In [1]: import numpy as np

In [2]: np.set_printoptions(precision=2, suppress=True, linewidth=100, sign=" ")

In [3]: X = np.load("data.npy")

In [4]: print(X)
[[ 3.42  0.01 -1.72]
 [ 0.49 -0.06 -0.24]
 [ 2.56  0.05 -1.22]
 [-0.82 -0.02  0.36]
 [-4.63 -0.03  2.3 ]
 [ 0.4   0.   -0.32]
 [ 0.74  0.03 -0.31]
 [ 8.67  0.   -4.26]
 [ 0.1   0.09 -0.06]
 [-0.04  0.04  0.02]
 [-5.   -0.14  2.52]
 [-6.87  0.09  3.41]
 [-1.28 -0.05  0.73]
 [-6.45  0.07  3.24]
 [-9.68 -0.01  4.89]
 [ 4.92  0.03 -2.5 ]
 [ 0.87  0.01 -0.46]
 [ 4.85 -0.01 -2.43]
 [ 5.51  0.06 -2.69]
 [-1.5  -0.07  0.71]
 [ 1.15  0.06 -0.57]
 [ 7.99 -0.03 -4.08]
 [-0.39 -0.07  0.06]
 [ 5.58  0.03 -2.74]
 [ 3.55  0.04 -1.76]
 [-3.48 -0.06  1.69]
 [ 5.15  0.   -2.48]
 [ 5.19  0.01 -2.57]
 [ 1.94  0.02 -1.02]
 [-4.54 -0.08  2.26]]

In [5]: U, sig, vt = np.linalg.svd(X)

In [6]: print(sig)
[ 27.5    0.31   0.25]

In [7]: print(np.argmax(sig[:-1] / (sig[1:] + 1e-6)) + 1)
1

In [8]: other = U[:, :1] @ np.diag(sig[:1]) @ vt[:1]

In [9]: print(np.round(np.linalg.norm(X - other, 2), 2), round(float(sig[1]), 2))
0.31 0.31

In [10]: x0 = np.array([1, 3, 1])

In [11]: y = X @ x0

In [12]: beta, lr = np.zeros(3), 1 / np.linalg.norm(X, 2) ** 2

In [13]: for i in range(25):
    ...:     beta -= lr * X.T @ (X @ beta - y)
    ...:     if i % 5 == 0: print(i, round(np.linalg.norm(X @ beta - y), 2))
    ...: 
0 0.99
5 0.99
10 0.99
15 0.99
20 0.99

In [14]: print(round(float(np.linalg.cond(X)), 2))
110.3

In [15]: other = X / np.sqrt((X ** 2).mean(axis=1, keepdims=True))

In [16]: print(np.linalg.norm(other, axis=1))
[ 1.73  1.73  1.73  1.73  1.73  1.73  1.73  1.73  1.73  1.73  1.73  1.73  1.73  1.73  1.73  1.73
  1.73  1.73  1.73  1.73  1.73  1.73  1.73  1.73  1.73  1.73  1.73  1.73  1.73  1.73]

In [17]: print(other[19])
[-1.56 -0.07  0.74]

In [18]: print(np.linalg.matrix_rank(X - X.mean(axis=1, keepdims=True)))
2

In [19]: print(np.linalg.matrix_rank(other) == np.linalg.matrix_rank(X))
True
